>>> import numpy as np
>>> np.set_printoptions(precision=4, suppress=True, linewidth=120)
>>> W0 = np.array([[-4, 0, -2, 0], [-10, 0, -5, 0], [4, 0, 2, 0], [-6, 0, -3, 0]])
>>> B = np.array([[0, 1], [0, 1]])
>>> cent = np.kron(B, W0)
>>> round(np.linalg.norm(cent, 2), 4), round(float(np.linalg.norm(B, 2) * np.linalg.norm(W0, 2)), 4)
(np.float64(20.4939), 20.4939)
>>> cent.shape
(8, 8)
>>> th = np.radians(72)
>>> r_ = np.eye(4)
>>> r_[3, 3] = r_[2, 2] = np.cos(th)
>>> r_[3, 2], r_[2, 3] = -np.sin(th), np.sin(th)
>>> r_
array([[ 1.    ,  0.    ,  0.    ,  0.    ],
       [ 0.    ,  1.    ,  0.    ,  0.    ],
       [ 0.    ,  0.    ,  0.309 ,  0.9511],
       [ 0.    ,  0.    , -0.9511,  0.309 ]])
>>> B = W0 @ r_.T
>>> print(np.allclose(np.linalg.norm(W0, axis=1), np.linalg.norm(B, axis=1)))
True
>>> np.round(np.linalg.svd(W0, compute_uv=False), 4) + 0, np.round(np.linalg.svd(B, compute_uv=False), 4) + 0
(array([14.4914,  0.    ,  0.    ,  0.    ]), array([14.4914,  0.    ,  0.    ,  0.    ]))
>>> B
array([[ -4.    ,   0.    ,  -0.618 ,   1.9021],
       [-10.    ,   0.    ,  -1.5451,   4.7553],
       [  4.    ,   0.    ,   0.618 ,  -1.9021],
       [ -6.    ,   0.    ,  -0.9271,   2.8532]])
>>> rng = np.random.default_rng(533015)
>>> z = rng.permutation(4)
>>> z
array([0, 1, 3, 2])
>>> B = W0[z][:, z]
>>> print(np.trace(B))
-2
>>> np.allclose(B, W0)
False
>>> round(np.linalg.det(B), 4), np.round(np.linalg.det(W0[z]), 4)
(np.float64(0.0), np.float64(0.0))
>>> print(np.abs(np.diag(np.linalg.qr(W0)[1])) > 1e-9)
[ True False False False]
>>> print(np.allclose(W0[:-1].T @ np.linalg.lstsq(W0[:-1].T, W0[-1])[0], W0[-1]))
True
>>> np.linalg.lstsq(W0[:-1].T, W0[-1])[2]
np.int32(1)
>>> U, sig, Vt = np.linalg.svd(W0)
>>> vecs = Vt[:(sig > 1e-8).sum()]
>>> x0 = W0[3] + -2 * W0[2] + rng.integers(2) * np.eye(4)[1]
>>> x0
array([-14.,   0.,  -7.,   0.])
>>> np.linalg.matrix_rank(np.vstack([W0, x0]))
np.int64(1)
>>> print(vecs.T @ vecs)
[[0.8 0.  0.4 0. ]
 [0.  0.  0.  0. ]
 [0.4 0.  0.2 0. ]
 [0.  0.  0.  0. ]]
>>> print(np.allclose(vecs.T @ vecs @ x0, x0))
True
>>> cent = np.array([[-0.2, -1.6, -1.0]])
>>> data = np.array([[1],
...     [1],
...     [1],
...     [-1],
...     [-2],
...     [2],
...     [-1],
...     [0],
...     [-1],
...     [1],
...     [0],
...     [0],
...     [2],
...     [0],
...     [0],
...     [-1],
...     [-1]]) @ cent + 0.02 * rng.normal(size=(17, 3))
>>> data
array([[-0.1837, -1.5847, -0.9917],
       [-0.2382, -1.5672, -0.9885],
       [-0.2018, -1.5675, -1.0404],
       [ 0.206 ,  1.6157,  1.0208],
       [ 0.4384,  3.1621,  1.9387],
       [-0.3759, -3.1715, -2.0035],
       [ 0.2139,  1.6312,  1.0265],
       [-0.0262, -0.0185, -0.0061],
       [ 0.1893,  1.5937,  1.0367],
       [-0.1898, -1.6032, -0.9925],
       [-0.0291,  0.0229, -0.0076],
       [ 0.0008,  0.0188, -0.0224],
       [-0.4265, -3.2527, -2.0147],
       [ 0.0286, -0.0071, -0.0097],
       [-0.0225, -0.0093,  0.0343],
       [ 0.2018,  1.6045,  1.0232],
       [ 0.2098,  1.5952,  0.944 ]])
>>> hat = data @ np.linalg.solve(data.T @ data, data.T)
>>> round(float(np.trace(hat)), 4)
3.0
>>> hat @ data[:, 1]
array([-1.5847, -1.5672, -1.5675,  1.6157,  3.1621, -3.1715,  1.6312, -0.0185,  1.5937, -1.6032,  0.0229,  0.0188,
       -3.2527, -0.0071, -0.0093,  1.6045,  1.5952])
>>> np.allclose(hat @ hat, hat)
True
>>> A = np.load("w.npy")
>>> A
array([[  1.8853, -10.8697, -18.4812],
       [ 20.6221,   6.6819, -13.2295],
       [ -1.9883,  -9.3156,  -4.2528],
       [-10.6605,  11.7634,  -4.751 ],
       [  7.9719,   1.8506,  -5.7461],
       [  2.0386, -14.0609,  -8.978 ],
       [  4.4014,   8.3539, -11.5521],
       [-14.9638,   7.1455,   2.5069],
       [ -7.9849,  -3.8788,  -7.7024],
       [  3.1313,   0.3046,  -8.7767],
       [ -8.6856,  10.164 ,  11.1076],
       [  7.5458, -25.293 ,   7.9553]])
>>> Xs = A - A.mean(axis=1)
Traceback (most recent call last):
  File "<python-input-42>", line 1, in <module>
    Xs = A - A.mean(axis=1)
         ~~^~~~~~~~~~~~~~~~
ValueError: operands could not be broadcast together with shapes (12,3) (12,) 
>>> Xs = A - A.mean(axis=0)
>>> U, sig, Vt = np.linalg.svd(Xs, full_matrices=False)
>>> round((sig ** 2).sum() ** 2 / (sig ** 4).sum(), 4)
np.float64(2.52)
>>> np.linalg.matrix_rank(Xs)
np.int64(3)
>>> print(sig)
[40.8198 34.1534 22.0827]
>>> np.round(Xs.mean(axis=0), 4) + 0
array([0., 0., 0.])
>>> mat = np.load("sample19.npy")
>>> mat
array([[ 3.7541,  2.4718, -0.0003],
       [-2.081 , -1.4301, -0.0021],
       [ 0.5275,  0.3206, -0.0168],
       [ 2.7651,  1.8458,  0.0006],
       [-2.088 , -1.3853, -0.0358],
       [-0.5648, -0.4004,  0.0174],
       [ 4.4513,  3.006 , -0.0173],
       [-1.8484, -1.2233,  0.0039],
       [ 1.5031,  0.9899, -0.0059],
       [-1.3504, -0.8941,  0.0083],
       [ 2.144 ,  1.4654, -0.0117],
       [ 2.965 ,  1.9854, -0.0285],
       [-2.0225, -1.3327, -0.007 ],
       [-1.2084, -0.8083,  0.0025],
       [-0.9829, -0.6329, -0.0087],
       [ 3.5324,  2.3389, -0.0073],
       [ 0.4365,  0.274 , -0.0153],
       [-6.3075, -4.2165, -0.0242]])
>>> Xs = (mat - mat.mean(axis=0)) / mat.std(axis=0)
>>> Xs.std(axis=0)
array([1., 1., 1.])
>>> coef = np.linalg.lstsq(np.delete(Xs, 0, axis=1), Xs[:, 0])[0]
>>> np.abs(coef).argmax()
np.int64(0)
>>> round(1 - np.var(Xs[:, 0] - np.delete(Xs, 0, axis=1) @ coef), 4)
np.float64(0.9999)
>>> coef
array([0.9999, 0.003 ])
>>> J = np.load("x.npy")
>>> J
array([[0, 1, 0],
       [0, 0, 1],
       [1, 0, 0]])
>>> np.round(np.poly(J), 4) + 0
array([ 1.,  0.,  0., -1.])
>>> np.einsum("ii->", J)
np.int64(0)
>>> B = np.c_[A[:, :1] @ np.array([[2]]), np.array([0, -2, 2, -2, -1, 0, 1, -1, -1, 1, 2, -2])]
>>> B
array([[  3.7706,   0.    ],
       [ 41.2442,  -2.    ],
       [ -3.9766,   2.    ],
       [-21.321 ,  -2.    ],
       [ 15.9438,  -1.    ],
       [  4.0772,   0.    ],
       [  8.8028,   1.    ],
       [-29.9276,  -1.    ],
       [-15.9698,  -1.    ],
       [  6.2626,   1.    ],
       [-17.3712,   2.    ],
       [ 15.0916,  -2.    ]])
>>> np.linalg.matrix_rank(np.c_[A, B])
np.int64(4)
>>> np.linalg.norm(np.linalg.qr(A)[0].T @ B, axis=0) ** 2 / ((B ** 2).sum(axis=0) + 1e-12)
array([1.    , 0.0511])
>>> np.linalg.matrix_rank(B)
np.int64(2)
>>> x0 = np.array([2, -1])
>>> rhs = B @ x0
>>> print(np.round(np.linalg.pinv(B) @ B, 4) + 0)
[[1. 0.]
 [0. 1.]]
>>> print(rhs)
[  7.5412  84.4884  -9.9532 -40.642   32.8876   8.1544  16.6056 -58.8552 -30.9396  11.5252 -36.7424  32.1832]
>>> print(np.linalg.lstsq(B, rhs)[0])
[ 2. -1.]
>>> rhs = rhs + 0.05 * rng.normal(size=12)
>>> rhs
array([  7.5428,  84.4432,  -9.9051, -40.6719,  33.0492,   8.1978,  16.6377, -58.7572, -30.9812,  11.4963, -36.6695,
        32.1459])
>>> coef, *_ = np.linalg.lstsq(B, rhs)
>>> coef
array([ 1.9995, -0.9912])
>>> round(np.linalg.norm(rhs - B @ coef), 4)
np.float64(0.2229)
>>> [round(float(np.linalg.norm(np.linalg.solve(B.T @ B + lam * np.eye(2), B.T @ rhs))), 2) for lam in (0, 1, 10, 100)]
[2.23, 2.22, 2.12, 1.98]
>>> print(np.linalg.norm(J, axis=0))
[1. 1. 1.]
>>> J.T @ J
array([[1, 0, 0],
       [0, 1, 0],
       [0, 0, 1]])
>>> feats = np.array([[0, 0, 0], [0, 4, 2], [0, 2, 1]])
>>> def softmax(z):
...     e = np.exp(z - z.max(axis=-1, keepdims=True))
...     return e / e.sum(axis=-1, keepdims=True)
... 
>>> softmax(feats[1] + 4)
array([0.0159, 0.8668, 0.1173])
>>> print(softmax(feats[1]))
[0.0159 0.8668 0.1173]
>>> softmax(feats).sum(axis=1)
array([1., 1., 1.])
>>> S = feats @ feats.T / np.sqrt(3)
>>> np.round(softmax(S + np.triu(np.full(S.shape, -np.inf), 1)), 4) + 0
array([[1.    , 0.    , 0.    ],
       [0.    , 1.    , 0.    ],
       [0.0029, 0.9444, 0.0527]])
>>> print(np.linalg.matrix_rank(feats, rtol=0.1))
1
>>> round(float(np.linalg.norm(feats, 2) / np.linalg.norm(feats)), 4)
1.0
>>> np.linalg.cond(feats) > 100
np.True_
>>> print([round(float(x), 4) for x in np.linalg.svd(feats, compute_uv=False)[:3]])
[5.0, 0.0, 0.0]
>>> U, sig, Vt = np.linalg.svd(feats)
>>> vecs = Vt[:(sig > 1e-8).sum()]
>>> x0 = feats[1] + -2 * feats[0] + rng.integers(2) * np.eye(3)[1]
>>> x0
array([0., 5., 2.])
>>> print(np.allclose(vecs.T @ vecs @ x0, x0))
False
>>> np.linalg.matrix_rank(np.vstack([feats, x0]))
np.int64(2)
>>> X = np.loadtxt("data.csv", delimiter=",")
>>> X
array([[20.,  3.,  8.],
       [10.,  3.,  4.],
       [18.,  5., 10.],
       [10.,  3.,  4.],
       [23.,  5., 12.],
       [ 6.,  2.,  1.],
       [15.,  3.,  6.],
       [24.,  4., 11.],
       [ 6.,  2.,  1.],
       [20.,  3.,  8.],
       [14.,  4.,  7.],
       [24.,  4., 11.],
       [18.,  5., 10.],
       [20.,  3.,  8.],
       [16.,  2.,  5.],
       [10.,  3.,  4.],
       [24.,  4., 11.],
       [ 6.,  2.,  1.],
       [14.,  4.,  7.],
       [16.,  2.,  5.],
       [ 1.,  2.,  0.],
       [ 9.,  4.,  5.]])
>>> Xs = (data - data.mean(axis=0)) / data.std(axis=0)
>>> print(Xs.std(axis=0))
[1. 1. 1.]
>>> coef = np.linalg.lstsq(np.delete(Xs, 1, axis=1), Xs[:, 1])[0]
>>> np.abs(coef).argmax()
np.int64(1)
>>> round(1 - np.var(Xs[:, 1] - np.delete(Xs, 1, axis=1) @ coef), 4)
np.float64(0.9995)
